% ipython --no-banner

In [1]: import numpy as np

In [2]: from numpy import linalg as LA

In [3]: np.set_printoptions(suppress=True, linewidth=120)

In [4]: def rd(a):
   ...:     return np.round(a, 2) + 0
   ...: 

In [5]: J = np.load("test10.npy")

In [6]: print(J)
[[-0.13  1.24 -2.73]
 [-0.18 -2.71 -1.27]
 [-1.75  1.91  1.52]
 [ 0.25 -1.95  2.27]
 [-0.2  -2.91 -0.71]
 [ 2.01 -0.83  2.06]
 [ 2.81 -0.99  0.38]
 [-1.82  1.5   1.85]
 [-0.46  0.37 -2.94]
 [-0.56  2.71 -1.15]
 [ 1.54  2.28 -1.18]
 [-1.32  0.89  2.54]
 [-1.08  2.04  1.92]
 [ 1.58  0.13 -2.55]
 [-2.78 -0.37 -1.06]
 [-2.2  -1.71  1.1 ]
 [-1.57  0.63  2.48]
 [-1.87 -1.29  1.96]
 [-2.81 -0.88  0.56]
 [-2.44 -1.75  0.01]
 [-0.66 -1.04 -2.74]
 [-0.49 -2.23  1.95]
 [-2.11 -1.33 -1.66]]

In [7]: labels = J[:, 1] > np.median(J[:, 1])

In [8]: f = J[labels].mean(axis=0) - J[~labels].mean(axis=0)

In [9]: print((((J - J.mean(axis=0)) @ f > 0) == labels).mean())
1.0

In [10]: print(labels.astype(int))
[1 0 1 0 0 0 0 1 1 1 1 1 1 1 1 0 1 0 0 0 0 0 0]

In [11]: print(np.argsort(-np.abs(f).round(6), kind="stable"))
[1 2 0]

In [12]: G = np.cov(J, rowvar=False)

In [13]: print(rd(G))
[[ 2.4   0.07 -0.51]
 [ 0.07  2.79 -0.06]
 [-0.51 -0.06  3.6 ]]

In [14]: print(G.shape)
(3, 3)

In [15]: print(rd(np.corrcoef(J[:, 1], J[:, 2])[0, 1]))
-0.02

In [16]: print(rd(np.corrcoef(J.T)))
[[ 1.    0.03 -0.17]
 [ 0.03  1.   -0.02]
 [-0.17 -0.02  1.  ]]

In [17]: print(rd(J.std(axis=0)))
[1.52 1.63 1.86]

In [18]: print(rd(np.polyfit(J[:, 1], J[:, 2], 1)))
[-0.02  0.11]

In [19]: E = np.array([[0, 0, 0, 0], [0, 3, 0, 0], [0, 0, 1, 0], [0, 0, 0, -1]])

In [20]: # looks like rank 3

In [21]: w, V = LA.eigh(E)

In [22]: vec = np.array([1, 0, -2, 1])

In [23]: print(rd(LA.eigvalsh(E[1:, 1:])))
[-1.  1.  3.]

In [24]: print(vec @ E @ vec)
3

In [25]: print(np.abs(E).sum(axis=1).max(), np.abs(w).max())
3 3.0

In [26]: print(V * np.abs(w) @ V.T)
[[0. 0. 0. 0.]
 [0. 3. 0. 0.]
 [0. 0. 1. 0.]
 [0. 0. 0. 1.]]

In [27]: print(np.all(LA.eigvalsh(E) > 0))
False

In [28]: U, sig, VT = LA.svd(E)

In [29]: V = VT[:(sig > 1e-8).sum()]

In [30]: rng = np.random.default_rng(21811)

In [31]: vec = E[3] + 3 * E[0] + rng.integers(2) * np.eye(4)[2]

In [32]: print(vec)
[ 0.  0.  0. -1.]

In [33]: print(V.T @ V)
[[0. 0. 0. 0.]
 [0. 1. 0. 0.]
 [0. 0. 1. 0.]
 [0. 0. 0. 1.]]

In [34]: print(np.allclose(V.T @ V @ vec, vec))
True

In [35]: print(E[0] @ E[1])
0

In [36]: print(rd(LA.norm(E, axis=1)))
[0. 3. 1. 1.]

In [37]: print(rd(LA.norm(E, 1)), rd(LA.norm(E, np.inf)))
3.0 3.0

In [38]: print(rd(LA.norm(E, "nuc")))
5.0

In [39]: print(rd(LA.norm(E, axis=0)))
[0. 3. 1. 1.]

In [40]: print(rd(LA.norm(E, 2)))
3.0

In [41]: print(LA.norm(E, axis=1).argmax())
1

In [42]: print(rd(LA.norm(E[0] - E[1])))
3.0

In [43]: m1 = np.load("a.npy")

In [44]: print(m1)
[[ 0.16  0.26  0.26]
 [ 0.78  1.25  1.23]
 [-0.02 -0.09 -0.02]
 [-1.67 -2.56 -2.46]
 [-2.07 -3.11 -3.07]
 [-1.9  -2.84 -2.9 ]
 [ 1.98  3.    3.06]
 [-0.33 -0.61 -0.47]
 [ 0.19  0.13  0.19]
 [-3.59 -5.36 -5.37]
 [ 1.19  1.58  1.57]
 [ 0.57  0.89  0.9 ]
 [ 0.97  1.59  1.44]
 [-3.51 -5.17 -5.16]
 [ 0.77  1.19  1.17]
 [ 0.62  0.92  0.85]
 [-0.44 -0.67 -0.73]
 [-4.8  -7.23 -7.29]
 [-1.5  -2.39 -2.44]]

In [45]: labels = m1[:, 1] > np.median(m1[:, 1])

In [46]: f = m1[labels].mean(axis=0) - m1[~labels].mean(axis=0)

In [47]: print(rd((((m1 - m1.mean(axis=0)) @ f > 0) == labels).mean()))
0.84

In [48]: print(rd(f))
[2.79 4.2  4.18]

In [49]: print(np.argsort(-np.abs(f).round(6), kind="stable"))
[1 2 0]

In [50]: print(labels.astype(int))
[1 1 0 0 0 0 1 0 1 0 1 1 1 0 1 1 0 0 0]

In [51]: vec = np.array([2, 0, 0])

In [52]: rhs = m1 @ vec

In [53]: b, lr = np.zeros(3), 1 / LA.norm(m1, 2) ** 2

In [54]: for i in range(200):
    ...:     b -= lr * m1.T @ (m1 @ b - rhs)
    ...:     if i % 50 == 0: print(i, round(LA.norm(m1 @ b - rhs), 2))
    ...: 
0 0.38
50 0.38
100 0.38
150 0.37

In [55]: print(rd(LA.cond(m1)))
95.25

In [56]: blk = np.stack([m1, -3 * m1, m1[::-1]])

In [57]: print(LA.matrix_rank(blk.reshape(3, -1)))
2

In [58]: print(LA.matrix_rank(blk))
[3 3 3]

In [59]: print(LA.norm(m1, axis=1).argmax())
17

In [60]: Xc = m1 - m1.mean(axis=0)

In [61]: U, sig, VT = LA.svd(Xc, full_matrices=False)

In [62]: print(rd(sig))
[18.37  0.21  0.2 ]

In [63]: print(LA.matrix_rank(Xc))
3

In [64]: print(rd(np.abs(VT[-1])))
[0.65 0.28 0.71]

In [65]: print(rd((sig ** 2).sum() ** 2 / (sig ** 4).sum()))
1.0

In [66]: print(np.searchsorted(np.cumsum(sig ** 2) / (sig ** 2).sum(), 0.9) + 1)
1

In [67]: A = np.diag(3 * np.array([3, -3, 3])) + np.array([[2, 3, 0], [-2, -2, 3], [-2, -5, -5]])

In [68]: print(A)
[[ 11   3   0]
 [ -2 -11   3]
 [ -2  -5   4]]

In [69]: Q, r_ = LA.qr(A)

In [70]: print(rd(np.abs(np.diag(r_))))
[11.36 11.06  2.49]

In [71]: print(Q.shape, r_.shape)
(3, 3) (3, 3)

In [72]: print(np.trace(Q @ Q.T))
3.0

In [73]: print(rd(Q.T @ Q))
[[1. 0. 0.]
 [0. 1. 0.]
 [0. 0. 1.]]

In [74]: print(rd(abs(r_[0, 0])), rd(LA.norm(A[:, 0])))
11.36 11.36

In [75]: w, V = LA.eig(A)

In [76]: print(rd(w))
[-9.68 10.64  3.04]

In [77]: print(rd(A @ V[:, 0] - w[0] * V[:, 0]))
[0. 0. 0.]

In [78]: vec = np.array([2, -1, 6])

In [79]: rhs = A @ vec

In [80]: print(rhs)
[19 25 25]

In [81]: print(rd(LA.solve(A, -2 * rhs)))
[ -4.   2. -12.]

In [82]: print(rd(LA.solve(A.T, A[0])))
[1. 0. 0.]

In [83]: print(rd(LA.solve(A, rhs + A[:, 2])))
[ 2. -1.  7.]

In [84]: w1 = np.array([[6, -8, -2, 6], [-2, 8, 4, -6], [-4, -8, 0, 1]])

In [85]: b = np.array([2, 3, -6, 0])

In [86]: act = np.maximum(A @ w1 + b, 0)

In [87]: print((act > 0).astype(int))
[[1 0 0 1]
 [0 0 0 1]
 [0 0 0 1]]

In [88]: print(act)
[[62  0  0 48]
 [ 0  0  0 57]
 [ 0  0  0 22]]

In [89]: Z = np.array([[1, -1], [-1, 2], [1, 3], [-2, 1]])

In [90]: print(w1 @ Z)
[[  0 -22]
 [  6  24]
 [  2 -11]]

In [91]: print(act @ Z)
[[ -34  -14]
 [-114   57]
 [ -44   22]]

In [92]: P = np.triu(np.array([[4, 6, 3], [9, 2, 1], [6, 6, 2]]), 1) + np.eye(3)

In [93]: M2 = P @ A @ LA.inv(P)

In [94]: print(rd(np.poly(M2)))
[   1.   -4. -100.  313.]

In [95]: print(LA.matrix_rank(M2))
3

In [96]: print(P @ A - A @ P)
[[ -18. -147.   -6.]
 [  -2.    7.   21.]
 [   0.   12.   11.]]

In [97]: F = np.array([[0, 0, 0], [0, 0, 0], [0, 0, 5]])

In [98]: print(F)
[[0 0 0]
 [0 0 0]
 [0 0 5]]

In [99]: r = LA.matrix_rank(F)

In [100]: print(r)
1

In [101]: null = LA.svd(F)[2][r:].T

In [102]: print([int(LA.matrix_rank(np.delete(F, i, axis=0))) for i in range(3)])
[1, 1, 0]

In [103]: print([int(LA.matrix_rank(F[:i])) for i in range(1, len(F) + 1)])
[0, 0, 1]

In [104]: print(rd(LA.norm(F, 2) / LA.norm(F)))
1.0

In [105]: print(LA.cond(F) > 100)
True

In [106]: print(rd(LA.det(F[::-1])))
0.0

In [107]: print(np.kron(np.eye(2, dtype=int), F))
[[0 0 0 0 0 0]
 [0 0 0 0 0 0]
 [0 0 5 0 0 0]
 [0 0 0 0 0 0]
 [0 0 0 0 0 0]
 [0 0 0 0 0 5]]

In [108]: print(rd(LA.det(2 * F)), rd(LA.det(F)))
0.0 0.0

In [109]: print(np.einsum("ij,ji->", F, F))
25

In [110]: print(rd(np.sort(LA.eigvals(F))))
[0. 0. 5.]

In [111]: M = np.load("run7.npy")

In [112]: print(rd(M))
[[  9.77   3.62  -5.85]
 [  6.95   5.02 -10.07]
 [ 10.03   3.48  -5.45]
 [  8.13   4.43  -8.3 ]
 [  8.26   4.37  -8.11]
 [  5.36   5.82 -12.47]
 [  9.63   3.68  -6.05]
 [ 10.78   3.11  -4.34]
 [  9.47   3.77  -6.3 ]
 [  6.79   5.1  -10.31]
 [  9.71   3.64  -5.93]
 [  7.43   4.78  -9.35]
 [  7.48   4.76  -9.28]
 [  7.73   4.63  -8.9 ]
 [  8.42   4.29  -7.87]
 [ 11.36   2.82  -3.47]
 [  9.75   3.62  -5.87]
 [  8.95   4.03  -7.08]
 [ 12.28   2.36  -2.09]
 [ 10.13   3.44  -5.31]
 [  9.69   3.66  -5.97]
 [ 10.83   3.09  -4.26]
 [  8.02   4.49  -8.47]
 [ 10.07   3.47  -5.4 ]]

In [113]: # null space of dimension 1

In [114]: r = LA.matrix_rank(M)

In [115]: print(r)
2

In [116]: null = LA.svd(M)[2][r:].T

In [117]: print(rd(null[:, 0] / null[np.abs(null[:, 0]).round(6).argmax(), 0]))
[-0.12  1.    0.41]

In [118]: print(rd(null @ null.T))
[[ 0.01 -0.1  -0.04]
 [-0.1   0.84  0.35]
 [-0.04  0.35  0.14]]

In [119]: print(LA.matrix_rank(M.T @ M), LA.matrix_rank(M @ M.T))
2 2

In [120]: print(rd(LA.det(F)))
0.0

In [121]: print(rd(np.sort(LA.eigvals(F).real)))
[0. 0. 5.]

In [122]: print(np.flatnonzero(LA.matrix_power((F != 0) + (F.T != 0) + np.eye(3), 3)[2]))
[2]

In [123]: def softmax(z):
     ...:     e = np.exp(z - z.max(axis=-1, keepdims=True))
     ...:     return e / e.sum(axis=-1, keepdims=True)
     ...: 

In [124]: print(rd(softmax(M).sum(axis=1)))
[1. 1. 1. 1. 1. 1. 1. 1. 1. 1. 1. 1. 1. 1. 1. 1. 1. 1. 1. 1. 1. 1. 1. 1.]

In [125]: print(rd(softmax(10 * M[5])))
[0.01 0.99 0.  ]

In [126]: print(rd(softmax(M[5] + -1)))
[0.39 0.61 0.  ]

In [127]: S = M @ M.T / np.sqrt(3)

In [128]: print(rd(softmax(S)[5] @ M))
[  5.36   5.82 -12.47]

In [129]: print(softmax(S).round(6).argmax(axis=1))
[ 5  5 18  5  5  5  5 18  5  5  5  5  5  5  5 18  5  5 18 18  5 18  5 18]

In [130]: U, sig, VT = LA.svd(F)

In [131]: print(np.argmax(sig[:-1] / (sig[1:] + 1e-6)) + 1)
1

In [132]: print(sig)
[5. 0. 0.]

In [133]: M2 = U[:, :1] @ np.diag(sig[:1]) @ VT[:1]

In [134]: print(LA.matrix_rank(F, rtol=0.05))
1

In [135]: print(M2)
[[0. 0. 0.]
 [0. 0. 0.]
 [0. 0. 5.]]

In [136]: print(rd(LA.norm(F - M2, 2)), sig[1])
0.0 0.0

In [137]: print(np.abs(F - M2).max())
0.0

In [138]: X = np.loadtxt("w.csv", delimiter=",")

In [139]: print(X)
[[-2.  0.  0.  0.]
 [ 0. -2.  0. -3.]
 [ 0.  0. -2.  0.]
 [ 0. -3.  0. -2.]]

In [140]: w, V = LA.eigh(X)

In [141]: print(rd(V.T @ V))
[[1. 0. 0. 0.]
 [0. 1. 0. 0.]
 [0. 0. 1. 0.]
 [0. 0. 0. 1.]]

In [142]: print([round(float(LA.det(X[:i, :i])), 2) + 0 for i in range(1, 5)])
[-2.0, 4.0, -8.0, -20.0]

In [143]: print(np.all(LA.eigvalsh(X) > 0))
False

In [144]: mat = np.loadtxt("case0.csv", delimiter=",")

In [145]: print(mat)
[[-0.96 -0.7   0.49]
 [-0.82  0.45  0.83]
 [-0.92  0.69  0.94]
 [ 0.96  0.82 -0.24]
 [ 0.99  0.03 -0.93]
 [ 0.74  0.99  0.92]
 [ 0.97  0.62 -0.58]
 [-1.   -1.    0.25]
 [-0.87 -0.99 -0.92]
 [-0.3   0.95  0.95]]

In [146]: Q, r_ = LA.qr(mat)

In [147]: print(np.allclose(r_.T @ r_, mat.T @ mat))
True

In [148]: print(np.trace(Q @ Q.T))
3.0

In [149]: print(rd(Q))
[[-0.35  0.13  0.3 ]
 [-0.3  -0.38 -0.11]
 [-0.33 -0.51 -0.24]
 [ 0.35 -0.18 -0.18]
 [ 0.36  0.19 -0.19]
 [ 0.27 -0.31  0.51]
 [ 0.35 -0.09 -0.31]
 [-0.36  0.26  0.28]
 [-0.31  0.28 -0.59]
 [-0.11 -0.51 -0.04]]

In [150]: D = LA.norm(mat[:, None] - mat[None], axis=-1)

In [151]: print((D + 1e9 * np.eye(10)).round(6).argmin(axis=1))
[7 2 1 6 6 9 3 0 7 2]

In [152]: print(np.flatnonzero(D[1] < D.mean() / 2))
[1 2 9]
